$ python3 -q
>>> import numpy as np
>>> from numpy import linalg as LA
>>> np.set_printoptions(precision=1, suppress=True, linewidth=140, sign=" ")
>>> rd = lambda a: np.round(a, 1) + 0
>>> arr = np.array([[2.8, -1.6, 0.8, -0.2, 0.5],
...     [-1.6, 5.9, -1.8, 1.5, -1.0],
...     [0.8, -1.8, 2.8, -0.4, 0.3],
...     [-0.2, 1.5, -0.4, 3.1, 0.2],
...     [0.5, -1.0, 0.3, 0.2, 1.4]])
>>> arr
array([[ 2.8, -1.6,  0.8, -0.2,  0.5],
       [-1.6,  5.9, -1.8,  1.5, -1. ],
       [ 0.8, -1.8,  2.8, -0.4,  0.3],
       [-0.2,  1.5, -0.4,  3.1,  0.2],
       [ 0.5, -1. ,  0.3,  0.2,  1.4]])
>>> B = LA.inv(arr)
>>> np.allclose(B, arr.T)
False
>>> rng = np.random.default_rng(620)
>>> idx = rng.permutation(5)
>>> B = arr[:, idx] * rng.choice([-1, 1], 5)
>>> print(B)
[[-1.6 -0.2 -0.8 -0.5  2.8]
 [ 5.9  1.5  1.8  1.  -1.6]
 [-1.8 -0.4 -2.8 -0.3  0.8]
 [ 1.5  3.1  0.4 -0.2 -0.2]
 [-1.   0.2 -0.3 -1.4  0.5]]
>>> U, _, VT = LA.svd(arr.T @ B)
>>> print(rd(LA.lstsq(arr, B)[0]))
[[ 0.  0.  0.  0.  1.]
 [ 1.  0.  0.  0.  0.]
 [ 0.  0. -1.  0.  0.]
 [ 0.  1.  0.  0.  0.]
 [ 0.  0.  0. -1.  0.]]
>>> idx
array([ 1,  3,  2,  4,  0])
>>> vals, V = LA.eigvalsh(arr)
Traceback (most recent call last):
  File "<python-input-15>", line 1, in <module>
    vals, V = LA.eigvalsh(arr)
    ^^^^^^^
ValueError: too many values to unpack (expected 2)
>>> vals, V = LA.eigh(arr)
>>> print(rd(vals))
[ 1.   1.9  2.   3.   8.1]
>>> print(rd(V.T @ arr @ V))
[[ 1.   0.   0.   0.   0. ]
 [ 0.   1.9  0.   0.   0. ]
 [ 0.   0.   2.   0.   0. ]
 [ 0.   0.   0.   3.   0. ]
 [ 0.   0.   0.   0.   8.1]]
>>> print(np.unique(vals.round(6) + 0, return_counts=True)[1])
[ 1  1  1  1  1]
>>> print(rd(LA.eigvalsh(arr + -1 * np.eye(5))))
[ 0.   0.9  1.   2.   7.1]
>>> rd(V.T @ V)
array([[ 1.,  0.,  0.,  0.,  0.],
       [ 0.,  1.,  0.,  0.,  0.],
       [ 0.,  0.,  1.,  0.,  0.],
       [ 0.,  0.,  0.,  1.,  0.],
       [ 0.,  0.,  0.,  0.,  1.]])
>>> np.abs(V[:, -1]).round(6).argmax()
np.int64(1)
>>> vals, V = LA.eigh(arr)
>>> x0 = np.array([0, 4, 5, 9, 4])
>>> rd(V * np.abs(vals) @ V.T)
array([[ 2.8, -1.6,  0.8, -0.2,  0.5],
       [-1.6,  5.9, -1.8,  1.5, -1. ],
       [ 0.8, -1.8,  2.8, -0.4,  0.3],
       [-0.2,  1.5, -0.4,  3.1,  0.2],
       [ 0.5, -1. ,  0.3,  0.2,  1.4]])
>>> (np.sign(V[:, -1].round(6)) == np.sign(V[0, -1].round(6))).astype(int)
array([ 1,  0,  1,  0,  1])
>>> rd(LA.eigvalsh(arr[1:, 1:]))
array([ 1. ,  2. ,  2.8,  7.4])
>>> rd(V * np.sqrt(vals) @ V.T)
array([[ 1.6, -0.4,  0.2,  0. ,  0.1],
       [-0.4,  2.3, -0.4,  0.4, -0.3],
       [ 0.2, -0.4,  1.6, -0.1,  0.1],
       [ 0. ,  0.4, -0.1,  1.7,  0.1],
       [ 0.1, -0.3,  0.1,  0.1,  1.1]])
>>> A = np.loadtxt("data.csv", delimiter=",")
>>> A
array([[ 2., -4.,  1.],
       [ 3., -6.,  0.],
       [ 3., -6.,  3.],
       [ 1., -2.,  1.]])
>>> B = np.array([[0, 4], [-3, -4], [3, -2]])
>>> np.vstack([A, B.T]).shape
(6, 3)
>>> np.einsum("ik,kj->ji", A, B)
array([[ 15.,  18.,  27.,   9.],
       [ 22.,  36.,  30.,  10.]])
>>> np.einsum("ik,kj->ij", A, B)
array([[ 15.,  22.],
       [ 18.,  36.],
       [ 27.,  30.],
       [  9.,  10.]])
>>> B.T @ A.T
array([[ 15.,  18.,  27.,   9.],
       [ 22.,  36.,  30.,  10.]])
>>> np.einsum("ij->j", A)
array([  9., -18.,   5.])
>>> print(np.einsum("ij,ij->i", A, A))
[ 21.  45.  54.   6.]
>>> F = np.array([[3, 2, 0, 0], [3, 2, 0, 0], [0, 0, 3, 2], [0, 0, 3, 2]])
>>> x0 = np.array([1, 1, 0, 0, 2])
>>> y = arr @ x0
>>> c, lr = np.zeros(5), 1 / LA.norm(arr, 2) ** 2
>>> for i in range(15):
...     c -= lr * arr.T @ (arr @ c - y)
...     if i % 5 == 0: print(i, round(LA.norm(arr @ c - y), 1))
... 
0 3.7
5 2.6
10 2.0
>>> rd(c)
array([ 0.8,  0.4, -0.1,  0.5,  0.6])
>>> rd(LA.cond(arr))
np.float64(7.9)
>>> K = np.load("dump.npy")
>>> K
array([[ 2,  0,  0,  4],
       [ 2,  0,  3,  4]])
>>> U, s, VT = LA.svd(A)
>>> rd(s)
array([ 11. ,   2.1,   0. ])
>>> B = U[:, :2] @ np.diag(s[:2]) @ VT[:2]
>>> rd(LA.norm(A - B, 2)), rd(s[2])
(np.float64(0.0), np.float64(0.0))
>>> K.mean(axis=0)
array([ 2. ,  0. ,  1.5,  4. ])
>>> np.abs(K).max()
np.int64(4)
>>> np.zeros(2, 4)
Traceback (most recent call last):
  File "<python-input-53>", line 1, in <module>
    np.zeros(2, 4)
    ~~~~~~~~^^^^^^
TypeError: Cannot interpret '4' as a data type
>>> np.diff(K, axis=0)
array([[ 0,  0,  3,  0]])
>>> rd(LA.norm(K))
np.float64(7.0)
>>> def softmax(z):
...     e = np.exp(z - z.max(axis=-1, keepdims=True))
...     return e / e.sum(axis=-1, keepdims=True)
... 
>>> softmax(K).sum(axis=1)
array([ 1.,  1.])
>>> rd(softmax(10 * K[0]))
array([ 0.,  0.,  0.,  1.])
>>> print(rd(softmax(K[0] + -2)))
[ 0.1  0.   0.   0.9]
>>> att = K @ K.T / np.sqrt(4)
>>> softmax(att).round(6).argmax(axis=1)
array([ 0,  1])
>>> softmax(att)[0] @ K
array([ 2. ,  0. ,  1.5,  4. ])
>>> rd(softmax(att))
array([[ 0.5,  0.5],
       [ 0. ,  1. ]])
>>> B = np.array([[5, -1], [-3, -1], [-5, 4]])
>>> m1 = np.tile(B, (2, 3))
>>> print(m1)
[[ 5 -1  5 -1  5 -1]
 [-3 -1 -3 -1 -3 -1]
 [-5  4 -5  4 -5  4]
 [ 5 -1  5 -1  5 -1]
 [-3 -1 -3 -1 -3 -1]
 [-5  4 -5  4 -5  4]]
>>> U, s, VT = LA.svd(m1)
>>> np.argmax(s[:-1] / (s[1:] + 1e-6)) + 1
np.int64(2)
>>> B = U[:, :2] @ np.diag(s[:2]) @ VT[:2]
>>> LA.matrix_rank(m1, rtol=0.05)
np.int64(2)
>>> rd(B)
array([[ 5., -1.,  5., -1.,  5., -1.],
       [-3., -1., -3., -1., -3., -1.],
       [-5.,  4., -5.,  4., -5.,  4.],
       [ 5., -1.,  5., -1.,  5., -1.],
       [-3., -1., -3., -1., -3., -1.],
       [-5.,  4., -5.,  4., -5.,  4.]])
>>> rk = LA.matrix_rank(B)
>>> rk
np.int64(2)
>>> null = LA.svd(B)[2][rk:].T
>>> print(LA.matrix_rank(B.T @ B), LA.matrix_rank(B @ B.T))
2 2
>>> [int(LA.matrix_rank(B[:, :j + 1])) for j in range(6)]
[1, 2, 2, 2, 2, 2]
>>> rd(B @ null)
array([[ 0.,  0.,  0.,  0.],
       [ 0.,  0.,  0.,  0.],
       [ 0.,  0.,  0.,  0.],
       [ 0.,  0.,  0.,  0.],
       [ 0.,  0.,  0.,  0.],
       [ 0.,  0.,  0.,  0.]])
>>> rd(null @ null.T)
array([[ 0.7,  0. , -0.3,  0. , -0.3,  0. ],
       [ 0. ,  0.7,  0. , -0.3,  0. , -0.3],
       [-0.3,  0. ,  0.7,  0. , -0.3,  0. ],
       [ 0. , -0.3,  0. ,  0.7,  0. , -0.3],
       [-0.3,  0. , -0.3,  0. ,  0.7,  0. ],
       [ 0. , -0.3,  0. , -0.3,  0. ,  0.7]])
>>> np.unique(m1.round(6), axis=0).shape
(3, 6)
>>> print(rd(m1 @ LA.pinv(m1) @ m1))
[[ 5. -1.  5. -1.  5. -1.]
 [-3. -1. -3. -1. -3. -1.]
 [-5.  4. -5.  4. -5.  4.]
 [ 5. -1.  5. -1.  5. -1.]
 [-3. -1. -3. -1. -3. -1.]
 [-5.  4. -5.  4. -5.  4.]]
>>> np.abs(np.diag(LA.qr(m1)[1])) > 1e-9
array([ True,  True, False, False, False, False])
>>> LA.lstsq(m1[:-1].T, m1[-1])[2]
np.int32(2)
>>> J = np.array([[-2.0, 1.0], [1.0, -2.0]])
>>> print(J)
[[-2.  1.]
 [ 1. -2.]]
>>> np.all(LA.eigvalsh(J) > 0)
np.False_
>>> rd(LA.eigvalsh(J).min())
np.float64(-3.0)
>>> data = np.array([[1, -1, -1, 1, -1, 1, 1, -1],
...     [1, 1, -1, -1, -1, -1, 1, 1],
...     [1, 1, -1, -1, 1, 1, -1, -1]])
>>> B = np.array([[3, 2],
...     [2, -3],
...     [0, -2],
...     [1, -1],
...     [-3, -1],
...     [-2, 1],
...     [-3, 2],
...     [2, -1]])
>>> np.vstack([data, B.T]).shape
(5, 8)
>>> np.einsum("ij,ij->i", data, data)
array([ 8,  8,  8])
>>> LA.matrix_rank(np.vstack([data, B.T]))
np.int64(5)
>>> LA.matrix_rank(data @ B)
np.int64(2)
>>> B.T @ data.T
array([[-2,  8,  0],
       [11,  3,  1]])
>>> B = data[0, 0] * data[1:] - np.outer(data[1:, 0], data[0])
>>> B
array([[ 0,  2,  0, -2,  0, -2,  0,  2],
       [ 0,  2,  0, -2,  2,  0, -2,  0]])
>>> LA.matrix_rank(B), LA.matrix_rank(data)
(np.int64(2), np.int64(3))
>>> np.flatnonzero(~B.round(6).any(axis=1))
array([], dtype=int64)
>>> x0 = np.array([1, 1, 1, 0, 0, 2, 2, 1])
>>> a = np.maximum(data @ x0, 0)
>>> data * (a > 1e-9)[:, None]
array([[ 1, -1, -1,  1, -1,  1,  1, -1],
       [ 1,  1, -1, -1, -1, -1,  1,  1],
       [ 0,  0,  0,  0,  0,  0,  0,  0]])
>>> print(np.maximum(data @ (3 * x0), 0))
[ 6  6  0]
>>> data.T @ a
array([ 4,  0, -4,  0, -4,  0,  4,  0])
